% ipython --no-banner

In [1]: import numpy as np

In [2]: np.set_printoptions(suppress=True, linewidth=120)

In [3]: other = np.array([[2, 1, 1]])

In [4]: arr = np.block([[np.zeros((1, 1)), other], [other.T, np.zeros((3, 3))]])

In [5]: print(arr)
[[0. 2. 1. 1.]
 [2. 0. 0. 0.]
 [1. 0. 0. 0.]
 [1. 0. 0. 0.]]

In [6]: rk = np.linalg.matrix_rank(arr)

In [7]: print(rk)
2

In [8]: ns = np.linalg.svd(arr)[2][rk:].T

In [9]: print(np.linalg.matrix_rank(arr.T @ arr), np.linalg.matrix_rank(arr @ arr.T))
2 2

In [10]: print(ns.shape)
(4, 2)

In [11]: print(np.round(ns @ ns.T, 3))
[[ 0.     0.     0.     0.   ]
 [ 0.     0.333 -0.333 -0.333]
 [ 0.    -0.333  0.833 -0.167]
 [ 0.    -0.333 -0.167  0.833]]

In [12]: print(np.allclose(arr @ ns, 0))
True

In [13]: print(np.round(arr @ ns, 3) + 0)
[[0. 0.]
 [0. 0.]
 [0. 0.]
 [0. 0.]]

In [14]: vals, V = np.linalg.eigh(arr)

In [15]: vec = np.array([2, -3, 2, 1])

In [16]: print(np.round(np.linalg.eigvalsh(arr[1:, 1:]), 3))
[0. 0. 0.]

In [17]: print(round(vec @ arr @ vec / (vec @ vec), 3), np.round(vals[0], 3), np.round(vals[-1], 3))
-0.667 -2.449 2.449

In [18]: print(np.round(V * np.abs(vals) @ V.T, 3) + 0)
[[2.449 0.    0.    0.   ]
 [0.    1.633 0.816 0.816]
 [0.    0.816 0.408 0.408]
 [0.    0.816 0.408 0.408]]

In [19]: print(np.round(V * np.maximum(vals, 0) @ V.T, 3))
[[1.225 1.    0.5   0.5  ]
 [1.    0.816 0.408 0.408]
 [0.5   0.408 0.204 0.204]
 [0.5   0.408 0.204 0.204]]

In [20]: print(vec @ arr @ vec)
-12.0

In [21]: print(np.argsort(-np.linalg.norm(arr, axis=0).round(6), kind="stable")[:3])
[0 1 2]

In [22]: print(round(np.linalg.norm(arr, 2) / np.linalg.norm(arr), 3))
0.707

In [23]: print(np.linalg.matrix_rank(arr, rtol=0.1))
2

In [24]: left, sig, vt = np.linalg.svd(arr)

In [25]: print(np.argmax(sig[:-1] / (sig[1:] + 1e-6)) + 1)
2

In [26]: other = left[:, :2] @ np.diag(sig[:2]) @ vt[:2]

In [27]: print(np.linalg.matrix_rank(arr, rtol=0.05))
2

In [28]: print(round(np.abs(arr - other).max(), 3))
0.0

In [29]: print(round(np.linalg.norm(arr - other) / np.linalg.norm(arr), 3))
0.0

In [30]: print(np.linalg.matrix_rank(other))
2

In [31]: print(round(float(np.linalg.norm(arr - other, 2)), 3), round(sig[2], 3))
0.0 0.0

In [32]: vec = np.array([-2, 2, 1, 2])

In [33]: print(arr * vec)
[[-0.  4.  1.  2.]
 [-4.  0.  0.  0.]
 [-2.  0.  0.  0.]
 [-2.  0.  0.  0.]]

In [34]: print((arr @ vec).argmax())
0

In [35]: print((arr * vec).sum(axis=1))
[ 7. -4. -2. -2.]

In [36]: print(arr @ np.eye(4)[1])
[2. 0. 0. 0.]

In [37]: print(np.einsum("ij,j->i", arr, vec))
[ 7. -4. -2. -2.]

In [38]: E = np.array([[0.7, 0.6, -1.2, 0.8, 0.4, 0.4, 2.0, -2.0, 0.3, 1.1],
    ...:     [0.0, 1.1, 1.7, 0.9, 0.6, 0.1, -0.4, -0.5, -0.1, -0.5],
    ...:     [0.0, 1.0, -0.8, 0.0, 0.1, 0.0, -1.1, 1.6, -1.1, -1.6],
    ...:     [-0.8, -0.3, 0.9, 1.5, -0.5, -1.4, 1.7, -1.7, -0.6, -1.6],
    ...:     [1.5, 0.6, -0.5, 0.1, 0.9, 1.8, 1.5, -0.1, -2.6, -0.7],
    ...:     [-1.1, -0.6, -0.7, -0.3, 0.1, 0.5, 0.0, 0.2, 0.8, -1.7],
    ...:     [-0.3, -0.6, 0.1, -0.3, -1.2, 0.1, 1.4, 0.3, -0.5, 0.3],
    ...:     [0.3, 0.8, -1.5, 0.8, -1.1, -1.5, -0.6, 0.5, -0.8, -0.2],
    ...:     [-0.7, 0.6, -0.2, 0.6, 0.7, -1.0, 0.7, 1.7, -3.3, -1.6],
    ...:     [0.2, 1.0, 0.4, 1.4, -0.4, -1.0, 0.6, -0.7, -0.9, 1.0]])

In [39]: E[:, 9] *= 20

In [40]: print(E)
[[  0.7   0.6  -1.2   0.8   0.4   0.4   2.   -2.    0.3  22. ]
 [  0.    1.1   1.7   0.9   0.6   0.1  -0.4  -0.5  -0.1 -10. ]
 [  0.    1.   -0.8   0.    0.1   0.   -1.1   1.6  -1.1 -32. ]
 [ -0.8  -0.3   0.9   1.5  -0.5  -1.4   1.7  -1.7  -0.6 -32. ]
 [  1.5   0.6  -0.5   0.1   0.9   1.8   1.5  -0.1  -2.6 -14. ]
 [ -1.1  -0.6  -0.7  -0.3   0.1   0.5   0.    0.2   0.8 -34. ]
 [ -0.3  -0.6   0.1  -0.3  -1.2   0.1   1.4   0.3  -0.5   6. ]
 [  0.3   0.8  -1.5   0.8  -1.1  -1.5  -0.6   0.5  -0.8  -4. ]
 [ -0.7   0.6  -0.2   0.6   0.7  -1.    0.7   1.7  -3.3 -32. ]
 [  0.2   1.    0.4   1.4  -0.4  -1.    0.6  -0.7  -0.9  20. ]]

In [41]: left, sig = np.linalg.svd(E)
---------------------------------------------------------------------------
ValueError                                Traceback (most recent call last)
Cell In[41], line 1
----> 1 left, sig = np.linalg.svd(E)

ValueError: too many values to unpack (expected 2)

In [42]: left, sig, vt = np.linalg.svd(E, full_matrices=False)

In [43]: print(np.round(np.cumsum(sig ** 2) / np.sum(sig ** 2), 3))
[0.985 0.99  0.994 0.997 0.998 0.999 1.    1.    1.    1.   ]

In [44]: print(round(np.sqrt((sig ** 2).sum()), 3), round(float(np.linalg.norm(E)), 3))
74.501 74.501

In [45]: print(np.allclose(left * sig @ vt, E))
True

In [46]: print(np.abs(left[:, 0]).round(6).argmax())
5
